>>> import numpy as np
>>> np.set_printoptions(precision=1, suppress=True, linewidth=140, legacy="1.25")
>>> rd = lambda a: np.round(a, 1) + 0
>>> F = np.load("test2.npy")
>>> F
array([[1, 2, 2],
       [2, 5, 5],
       [2, 5, 5]])
>>> # columns 1 and 2 are equal
>>> r = np.linalg.matrix_rank(F)
>>> r
2
>>> null = np.linalg.svd(F)[2][r:].T
>>> [int(np.linalg.matrix_rank(F[:, :j + 1])) for j in range(3)]
[1, 2, 2]
>>> rd(F @ null)
array([[0.],
       [0.],
       [0.]])
>>> [int(np.linalg.matrix_rank(np.delete(F, i, axis=0))) for i in range(3)]
[1, 2, 2]
>>> rd(null[:, 0] / null[np.abs(null[:, 0]).round(6).argmax(), 0])
array([ 0.,  1., -1.])
>>> [int(np.linalg.matrix_rank(F[:i])) for i in range(1, len(F) + 1)]
[1, 2, 2]
>>> print(np.argsort(-np.linalg.norm(F, axis=0).round(6), kind="stable")[:3])
[1 2 0]
>>> rd(np.linalg.norm(F, 2) / np.linalg.norm(F))
1.0
>>> left, sigma, vt = np.linalg.svd(F)
>>> np.argmax(sigma[:-1] / (sigma[1:] + 1e-6)) + 1
2
>>> M2 = left[:, :2] @ np.diag(sigma[:2]) @ vt[:2]
>>> rd(np.abs(F - M2).max())
0.0
>>> rd(np.linalg.norm(F - M2, 2)), rd(sigma[2])
(0.0, 0.0)
>>> X = np.loadtxt("mat.csv", delimiter=",")
>>> print(rd(X))
[[ 0.   0.1  0. ]
 [ 0.1 -0.2  0.1]
 [ 0.4 -0.6  0.4]]
>>> left, sigma, vt = np.linalg.svd(X, full_matrices=False)
>>> rd(left.T @ left)
array([[1., 0., 0.],
       [0., 1., 0.],
       [0., 0., 1.]])
>>> rd(np.abs(vt[0]))
array([0.5, 0.7, 0.5])
>>> print(rd(sigma / sigma[0]))
[1. 0. 0.]
>>> (sigma > 1e-8).sum()
1
>>> print(rd(left.T @ X @ vt.T))
[[0.9 0.  0. ]
 [0.  0.  0. ]
 [0.  0.  0. ]]
>>> np.cumsum(sigma ** 2) / np.sum(sigma ** 2)
array([1., 1., 1.])
>>> rd(sigma)
array([0.9, 0. , 0. ])
>>> x0 = np.array([2, 5, 5])
>>> rd((X * x0).sum(axis=1))
array([ 0.1, -0.1, -0.4])
>>> np.sign((X @ x0).round(6))
array([ 1., -1., -1.])
>>> rd(X @ np.eye(3)[0])
array([0. , 0.1, 0.4])
>>> rd(X @ (2 * x0))
array([ 0.1, -0.2, -0.8])
>>> rd(X @ x0)
array([ 0.1, -0.1, -0.4])
>>> print(rd(np.linalg.det(2 * X)), rd(np.linalg.det(X)))
0.0 0.0
>>> rd(np.linalg.eigvals(X))
array([0.2, 0. , 0. ])
>>> rd(np.linalg.eigvals(X).sum().real)
0.2
>>> rd(np.trace(X))
0.2
>>> print(np.allclose(X @ X.T, X.T @ X))
False
>>> rd(np.linalg.matrix_power(X, 2))
array([[ 0. ,  0. ,  0. ],
       [ 0. ,  0. ,  0. ],
       [ 0.1, -0.1,  0.1]])
>>> r0, g = X[1], X[2]
>>> rd(r0 @ g)
0.2
>>> pr = (r0 @ g) / (r0 @ r0) * r0
>>> print((g - pr) @ r0)
0.0
>>> print(np.linalg.matrix_rank(np.outer(r0, g)))
1
>>> print(g - pr)
[0. 0. 0.]
>>> E = np.loadtxt("w.csv", delimiter=",")
>>> E
array([[ 4.,  4.,  4.],
       [ 4.,  8.,  8.],
       [ 4.,  8., 12.]])
>>> x0 = np.array([1, 5, -1])
>>> print(np.einsum("ij,j->i", E, x0))
[20. 36. 32.]
>>> np.linalg.norm(E @ x0) <= np.linalg.norm(E, 2) * np.linalg.norm(x0) + 1e-9
True
>>> print((E @ x0).argmax())
1
>>> E @ np.eye(3)[1]
array([4., 8., 8.])
>>> E @ np.ones(3)
array([12., 20., 24.])
>>> print(np.sign((E @ x0).round(6)))
[1. 1. 1.]
>>> E @ x0
array([20., 36., 32.])
>>> np.abs(np.diag(np.linalg.qr(X)[1])) > 1e-9
array([ True, False, False])
>>> rd(X @ np.linalg.pinv(X) @ X)
array([[-0.1,  0.1, -0.1],
       [ 0.1, -0.2,  0.1],
       [ 0.4, -0.6,  0.4]])
>>> np.unique(X.round(6), axis=0).shape
(3, 3)
>>> np.linalg.lstsq(X[:-1].T, X[-1])[2]
1
>>> rd(np.trace(np.linalg.pinv(X) @ X))
1.0
>>> M = np.loadtxt("sample1.csv", delimiter=",")
>>> M
array([[  9.,   9.,   4.],
       [  9.,  18.,  -3.],
       [ 11.,  18.,  -7.],
       [  3.,  27.,  -4.],
       [  2.,  21.,  -7.],
       [  6.,  15., -15.],
       [  6.,  18., -21.],
       [  7.,  14., -30.],
       [ -1.,   6., -29.],
       [  1.,  11., -33.],
       [  1.,  10., -40.],
       [ -4.,  12., -49.],
       [-11.,  16., -52.],
       [ -7.,  17., -61.],
       [ -9.,  14., -60.],
       [-12.,  21., -64.],
       [ -8.,  19., -70.],
       [ -7.,  15., -65.],
       [ -5.,  21., -71.],
       [ -2.,  12., -66.],
       [ -7.,  17., -66.],
       [-11.,  25., -65.],
       [ -2.,  30., -70.],
       [  6.,  21., -74.],
       [ -3.,  29., -83.],
       [  3.,  27., -84.],
       [  6.,  36., -83.],
       [  4.,  40., -92.],
       [  0.,  38., -84.],
       [ -1.,  30., -89.],
       [ -7.,  23., -89.]])
>>> dist = np.linalg.norm(M[:, None] - M[None], axis=-1)
>>> np.unravel_index(dist.round(6).argmax(), dist.shape)
(0, 27)
>>> rd(dist[:5, :5])
array([[ 0. , 11.4, 14.4, 20.6, 17.7],
       [11.4,  0. ,  4.5, 10.9,  8.6],
       [14.4,  4.5,  0. , 12.4,  9.5],
       [20.6, 10.9, 12.4,  0. ,  6.8],
       [17.7,  8.6,  9.5,  6.8,  0. ]])
>>> np.flatnonzero(dist[17] < dist.mean() / 2)
array([11, 12, 13, 14, 15, 16, 17, 18, 19, 20, 21, 22, 23])
>>> M2 = M[0, 0] * M[1:] - np.outer(M[1:, 0], M[0])
>>> M2
array([[   0.,   81.,  -63.],
       [   0.,   63., -107.],
       [   0.,  216.,  -48.],
       [   0.,  171.,  -71.],
       [   0.,   81., -159.],
       [   0.,  108., -213.],
       [   0.,   63., -298.],
       [   0.,   63., -257.],
       [   0.,   90., -301.],
       [   0.,   81., -364.],
       [   0.,  144., -425.],
       [   0.,  243., -424.],
       [   0.,  216., -521.],
       [   0.,  207., -504.],
       [   0.,  297., -528.],
       [   0.,  243., -598.],
       [   0.,  198., -557.],
       [   0.,  234., -619.],
       [   0.,  126., -586.],
       [   0.,  216., -566.],
       [   0.,  324., -541.],
       [   0.,  288., -622.],
       [   0.,  135., -690.],
       [   0.,  288., -735.],
       [   0.,  216., -768.],
       [   0.,  270., -771.],
       [   0.,  324., -844.],
       [   0.,  342., -756.],
       [   0.,  279., -797.],
       [   0.,  270., -773.]])
>>> np.linalg.matrix_rank(M2), np.linalg.matrix_rank(M)
(2, 3)
>>> W2 = M[[16, 23]].astype(float)
>>> for _ in range(6):
...     labels = np.linalg.norm(M[:, None] - W2, axis=-1).argmin(axis=1)
...     W2 = np.array([M[labels == j].mean(axis=0) for j in range(2)])
... 
>>> labels
array([0, 0, 0, 0, 0, 0, 0, 0, 0, 0, 0, 1, 1, 1, 1, 1, 1, 1, 1, 1, 1, 1, 1, 1, 1, 1, 1, 1, 1, 1, 1])
>>> rd(W2[1] - W2[0])
array([ -8.8,   8. , -55. ])
>>> print(np.abs(W2[1] - W2[0]).argmax())
2
>>> mat = np.loadtxt("data.csv", delimiter=",")
>>> rd(mat)
array([[ 4.3, -1.5,  4.5, -7.7],
       [ 4.7, -3.7,  7.1, -3.6],
       [-2. , -1.8,  0.7,  9.6],
       [ 3.1, -4.9,  7.4,  3.5],
       [-1.4,  4.4, -5.6, -6.9],
       [-3.9,  0.8, -3.4,  8.5],
       [ 3.3,  0.2,  2. , -9.2],
       [ 3.8, -4.8,  7.8,  1.4],
       [-4. ,  1. , -3.8,  8.3],
       [ 4.5, -4.3,  7.7, -1.6]])
>>> M2 = np.array([[2, 3], [0, 1], [3, 1], [0, 2]])
>>> np.linalg.matrix_rank(np.vstack([mat, M2.T]))
4
>>> rd(np.einsum("ij,ij->i", mat, mat))
array([100., 100., 100., 100., 100., 100., 100., 100., 100., 100.])
>>> rd(np.einsum("ij->j", mat))
array([ 12.4, -14.7,  24.2,   2.3])
>>> r = np.linalg.matrix_rank(X)
>>> print(r)
1
>>> null = np.linalg.svd(X)[2][r:].T
>>> print([int(np.linalg.matrix_rank(X[:, :j + 1])) for j in range(3)])
[1, 1, 1]
>>> rd(null @ null.T)
array([[ 0.8,  0.4, -0.2],
       [ 0.4,  0.4,  0.4],
       [-0.2,  0.4,  0.8]])
>>> np.allclose(X @ null, 0)
True
>>> [int(np.linalg.matrix_rank(X[:i])) for i in range(1, len(X) + 1)]
[1, 1, 1]
>>> np.linalg.matrix_rank(X.T @ X), np.linalg.matrix_rank(X @ X.T)
(1, 1)
>>> cov = np.cov(mat, rowvar=False)
>>> rd(np.median(mat, axis=0))
array([ 3.2, -1.7,  3.2, -0.1])
>>> rd(np.polyfit(mat[:, 2], mat[:, 1], 1))
array([-0.5, -0.1])
>>> rd(cov)
array([[ 13. ,  -7.5,  16.8, -16.7],
       [ -7.5,   9.3, -15.1,  -2.5],
       [ 16.8, -15.1,  27.5,  -8.4],
       [-16.7,  -2.5,  -8.4,  50.5]])
>>> r0 = np.array([-3, 2, 1])
>>> rd(np.cross(cov[2, :3], cov[1, :3]))
array([-29. ,  47.1,  43.5])
>>> rd(np.correlate(cov[2], cov[1], "full"))
array([ -42.6, -215.2,  314.2, -660.6,  495.5, -284.1,   62.6])
>>> rd(np.polyval(r0, cov[2]))
array([ -812.3,  -711.7, -2219.7,  -225. ])
>>> A = np.load("a.npy")
>>> A
array([[ -1,  -7,  -4],
       [ -3,  -7,  -5],
       [ -4,  -3,  -7],
       [  3,  -6, -12],
       [  3,  -5, -15],
       [ 11,   2, -21],
       [ 17,  -4, -19],
       [ 25,   5, -16],
       [ 19,   7, -18],
       [ 22,   9, -15],
       [ 28,  18,  -6],
       [ 28,  12, -15],
       [ 19,  14, -14],
       [ 11,   5, -18]])
>>> proj = A @ np.linalg.solve(A.T @ A, A.T)
>>> rd(np.trace(proj))
3.0
